>>> import numpy as np
>>> import numpy.linalg as la
>>> np.set_printoptions(precision=1, suppress=True, linewidth=120)
>>> out = np.array([[1]])
>>> cent = np.array([[0, -9], [-9, -9]])
>>> arr = np.block([[out, np.array([[1, 1]])], [np.zeros((2, 1)), cent]])
>>> print(arr)
[[ 1.  1.  1.]
 [ 0.  0. -9.]
 [ 0. -9. -9.]]
>>> x0 = np.array([-8, -4, 4])
>>> rhs = arr @ x0
>>> b, lr = np.zeros(3), 1 / la.norm(arr, 2) ** 2
>>> for i in range(15):
...     b -= lr * arr.T @ (arr @ b - rhs)
...     if i % 5 == 0: print(i, round(la.norm(arr @ b - rhs), 1))
... 
0 27.8
5 14.4
10 9.3
>>> print(np.round(la.cond(arr), 1))
14.7
>>> b
array([-0.6, -3.6,  3.7])
>>> out = np.array([[0, 0], [2, 1]])
>>> cent = np.kron(out, arr)
>>> la.matrix_rank(cent)
np.int64(3)
>>> np.round(la.norm(cent, 2), 1), np.round(la.norm(out, 2) * la.norm(arr, 2), 1)
(np.float64(32.7), np.float64(32.7))
>>> cent
array([[  0.,   0.,   0.,   0.,   0.,   0.],
       [  0.,   0.,  -0.,   0.,   0.,  -0.],
       [  0.,  -0.,  -0.,   0.,  -0.,  -0.],
       [  2.,   2.,   2.,   1.,   1.,   1.],
       [  0.,   0., -18.,   0.,   0.,  -9.],
       [  0., -18., -18.,   0.,  -9.,  -9.]])
>>> np.kron(np.eye(2, dtype=int), arr)
array([[ 1.,  1.,  1.,  0.,  0.,  0.],
       [ 0.,  0., -9.,  0.,  0., -0.],
       [ 0., -9., -9.,  0., -0., -0.],
       [ 0.,  0.,  0.,  1.,  1.,  1.],
       [ 0.,  0., -0.,  0.,  0., -9.],
       [ 0., -0., -0.,  0., -9., -9.]])
>>> round(la.det(2 * arr), 1), round(la.det(arr), 1)
(np.float64(-648.0), np.float64(-81.0))
>>> np.round(la.det(arr[::-1]), 1)
np.float64(81.0)
>>> data = np.array([[40, 56, 20, 28],
...     [56, 56, 28, 28],
...     [40, 56, 35, 49],
...     [56, 56, 49, 49]])
>>> Q, R = la.qr(data)
>>> np.allclose(R.T @ R, data.T @ data)
True
>>> print(Q)
[[-0.4  0.6  0.4  0.6]
 [-0.6 -0.4  0.6 -0.4]
 [-0.4  0.6 -0.4 -0.6]
 [-0.6 -0.4 -0.6  0.4]]
>>> print(round(abs(R[0, 0]), 1), round(la.norm(data[:, 0]), 1))
97.3 97.3
>>> print(np.abs(np.diag(R)))
[97.3 18.4 18.2  3.5]
>>> la.norm(data, axis=1).argmax()
np.int64(3)
>>> la.norm(data, axis=1)
array([ 76.9,  88.5,  91.4, 105.2])
>>> la.norm(data, axis=0)
array([ 97.3, 112. ,  69.4,  79.8])
>>> print(round(float(la.norm(data[1] - data[0])), 1))
17.9
>>> np.round(la.norm(data[1], 1), 1), round(la.norm(data[1], np.inf), 1)
(np.float64(168.0), np.float64(56.0))
>>> rng = np.random.default_rng(649)
>>> z = rng.permutation(4)
>>> z
array([1, 2, 3, 0])
>>> out = data[z][:, z]
>>> print(out)
[[56 28 28 56]
 [56 35 49 40]
 [56 49 49 56]
 [56 20 28 40]]
>>> np.sort(np.abs(la.eigvals(out)))
array([  2. ,  14.1,  23.8, 172.3])
>>> print(np.allclose(out, data))
False
>>> round(la.det(out), 1), round(float(la.det(data[z])), 1)
(np.float64(112896.0), -112896.0)
>>> print(np.trace(out))
180
>>> hat = np.triu(np.array([[0, 2, 2, 4], [4, 2, 2, 4], [-5, -2, -1, 4], [-2, 3, -5, -2]]), 1) + np.eye(4)
>>> out = hat @ data @ la.inv(hat)
>>> la.matrix_rank(out)
np.int64(4)
>>> np.poly(out)
array([     1.,   -180.,    978.,  60480., 112896.])
>>> T = np.stack([data, -1 * data, data[::-1]])
>>> T.sum(axis=0)
array([[56, 56, 49, 49],
       [40, 56, 35, 49],
       [56, 56, 28, 28],
       [40, 56, 20, 28]])
>>> la.det(T)
array([112896., 112896., 112896.])
>>> print(np.einsum("bij,cij->bc", T, T))
[[ 33196 -33196  30912]
 [-33196  33196 -30912]
 [ 30912 -30912  33196]]
>>> la.norm(T, axis=(1, 2))
array([182.2, 182.2, 182.2])
>>> print(la.matrix_rank(T))
[4 4 4]
>>> W0 = np.loadtxt("mat.csv", delimiter=",")
>>> W0
array([[ 0.7, -0.1, -0.7],
       [-0.1,  1. , -0.2],
       [-0.7, -0.2, -0.7]])
>>> # equal to its transpose
>>> np.round(W0.mean(axis=0), 1) + 0
array([ 0. ,  0.2, -0.5])
>>> round(la.norm(W0), 1)
np.float64(1.7)
>>> def softmax(z):
...     e = np.exp(z - z.max(axis=-1, keepdims=True))
...     return e / e.sum(axis=-1, keepdims=True)
... 
>>> softmax(W0[0])
array([0.6, 0.3, 0.1])
>>> np.round(softmax(10 * W0[0]), 1) + 0
array([1., 0., 0.])
>>> scores = W0 @ W0.T / np.sqrt(3)
>>> softmax(scores)[0] @ W0
array([ 0.1,  0.1, -0.6])
>>> evals, vecs = la.eig(W0)
>>> np.sort(la.eigvals(W0 @ W0))
array([1., 1., 1.])
>>> f, g = W0[0], W0[2]
>>> np.round(f @ f, 1)
np.float64(1.0)
>>> pr = (f @ g) / (f @ f) * f
>>> pr.round(1) + 0
array([0., 0., 0.])
>>> F = np.loadtxt("data.csv", delimiter=",")
>>> F
array([[ -0.9, -12.1,  -5.3,  -0.4],
       [ -1.5,  -6.3,  -5.5,  -8.5],
       [  7.4,  -7.7,  -2.6,   5.7],
       [ -3.7,  -5.4,   6.9,  10.7],
       [ -6.2,   6.5, -12.2,  10.5],
       [ 11. ,   7.1,  -1.7,   2.5]])
>>> out = np.c_[F[:, :2] @ np.array([[2, 0], [1, 1]]), np.array([3, -1, 1, 0, -1, -2])]
>>> out
array([[-13.9, -12.1,   3. ],
       [ -9.3,  -6.3,  -1. ],
       [  7.1,  -7.7,   1. ],
       [-12.8,  -5.4,   0. ],
       [ -5.9,   6.5,  -1. ],
       [ 29.1,   7.1,  -2. ]])
>>> la.matrix_rank(np.c_[F, out])
np.int64(5)
>>> ang = np.radians(135)
>>> R = np.eye(4)
>>> R[2, 2] = R[0, 0] = np.cos(ang)
>>> R[2, 0], R[0, 2] = -np.sin(ang), np.sin(ang)
>>> R
array([[-0.7,  0. ,  0.7,  0. ],
       [ 0. ,  1. ,  0. ,  0. ],
       [-0.7,  0. , -0.7,  0. ],
       [ 0. ,  0. ,  0. ,  1. ]])
>>> out = F @ R.T
>>> print(la.svd(F, compute_uv=False), la.svd(out, compute_uv=False))
[20.  18.  16.2 14.6] [20.  18.  16.2 14.6]
>>> print(out)
[[ -3.1 -12.1   4.4  -0.4]
 [ -2.8  -6.3   4.9  -8.5]
 [ -7.1  -7.7  -3.4   5.7]
 [  7.5  -5.4  -2.3  10.7]
 [ -4.2   6.5  13.   10.5]
 [ -9.    7.1  -6.6   2.5]]
>>> print(round(la.det(R), 1), round(float(np.trace(R)), 1))
1.0 0.6
>>> hat = out @ la.solve(out.T @ out, out.T)
>>> np.diag(hat)
array([0.5, 0.4, 0.6, 0.7, 1. , 0.7])
>>> hat.round(1) + 0
array([[ 0.5,  0.3,  0.3,  0. ,  0. , -0.2],
       [ 0.3,  0.4,  0. , -0.3,  0. , -0.2],
       [ 0.3,  0. ,  0.6,  0.1,  0. ,  0.3],
       [ 0. , -0.3,  0.1,  0.7,  0. , -0.2],
       [ 0. ,  0. ,  0. ,  0. ,  1. ,  0. ],
       [-0.2, -0.2,  0.3, -0.2,  0. ,  0.7]])
>>> np.round(la.eigvalsh(hat), 1) + 0
array([0., 0., 1., 1., 1., 1.])
>>> x0 = np.array([5, 5, 6, 6])
>>> rhs = F @ x0
>>> b, lr = np.zeros(4), 1 / la.norm(F, 2) ** 2
>>> for i in range(30):
...     b -= lr * F.T @ (F @ b - rhs)
...     if i % 10 == 0: print(i, round(la.norm(F @ b - rhs), 1))
... 
0 49.4
10 0.0
20 0.0
>>> round(la.cond(F), 1)
np.float64(1.4)
>>> E = np.load("a.npy")
>>> E
array([[-1,  0,  0],
       [ 0,  0,  1],
       [ 0, -3,  0]])
>>> la.matrix_power(E, 3)
array([[-1,  0,  0],
       [ 0,  0, -3],
       [ 0,  9,  0]])
>>> (E + E.T) / 2
array([[-1.,  0.,  0.],
       [ 0.,  0., -1.],
       [ 0., -1.,  0.]])
>>> (E - E.T) / 2
array([[ 0.,  0.,  0.],
       [ 0.,  0.,  2.],
       [ 0., -2.,  0.]])
>>> np.trace(E)
np.int64(-1)
>>> print(np.round(la.det(E), 1))
-3.0
>>> np.flatnonzero(la.matrix_power((E != 0) + (E.T != 0) + np.eye(3), 3)[0])
array([0])
>>> print((la.matrix_power((E != 0) + (E.T != 0) + np.eye(3), 3) > 0).astype(int))
[[1 0 0]
 [0 1 1]
 [0 1 1]]
>>> round(la.det(E), 1)
np.float64(-3.0)
>>> np.sort(la.eigvals(E).real)
array([-1.,  0.,  0.])
>>> M = np.array([[2, 0, 3],
...     [4, 2, 4],
...     [5, 2, 3],
...     [7, 1, 1],
...     [10, -2, 2],
...     [8, -2, 5],
...     [6, -5, 4],
...     [9, -6, 7],
...     [11, -4, 7],
...     [8, -5, 4],
...     [8, -8, 4],
...     [9, -11, 5],
...     [6, -12, 2],
...     [5, -14, -1],
...     [8, -12, 2],
...     [9, -13, 0],
...     [10, -15, -1],
...     [13, -14, 2],
...     [15, -13, -1],
...     [13, -12, -1]])
>>> M
array([[  2,   0,   3],
       [  4,   2,   4],
       [  5,   2,   3],
       [  7,   1,   1],
       [ 10,  -2,   2],
       [  8,  -2,   5],
       [  6,  -5,   4],
       [  9,  -6,   7],
       [ 11,  -4,   7],
       [  8,  -5,   4],
       [  8,  -8,   4],
       [  9, -11,   5],
       [  6, -12,   2],
       [  5, -14,  -1],
       [  8, -12,   2],
       [  9, -13,   0],
       [ 10, -15,  -1],
       [ 13, -14,   2],
       [ 15, -13,  -1],
       [ 13, -12,  -1]])
>>> Q, R = la.qr(M)
>>> np.round(Q @ R, 1) + 0
array([[  2.,   0.,   3.],
       [  4.,   2.,   4.],
       [  5.,   2.,   3.],
       [  7.,   1.,   1.],
       [ 10.,  -2.,   2.],
       [  8.,  -2.,   5.],
       [  6.,  -5.,   4.],
       [  9.,  -6.,   7.],
       [ 11.,  -4.,   7.],
       [  8.,  -5.,   4.],
       [  8.,  -8.,   4.],
       [  9., -11.,   5.],
       [  6., -12.,   2.],
       [  5., -14.,  -1.],
       [  8., -12.,   2.],
       [  9., -13.,   0.],
       [ 10., -15.,  -1.],
       [ 13., -14.,   2.],
       [ 15., -13.,  -1.],
       [ 13., -12.,  -1.]])
>>> round(float(abs(R[0, 0])), 1), round(float(la.norm(M[:, 0])), 1)
(39.7, 39.7)
>>> round(np.trace(Q @ Q.T), 1)
np.float64(3.0)
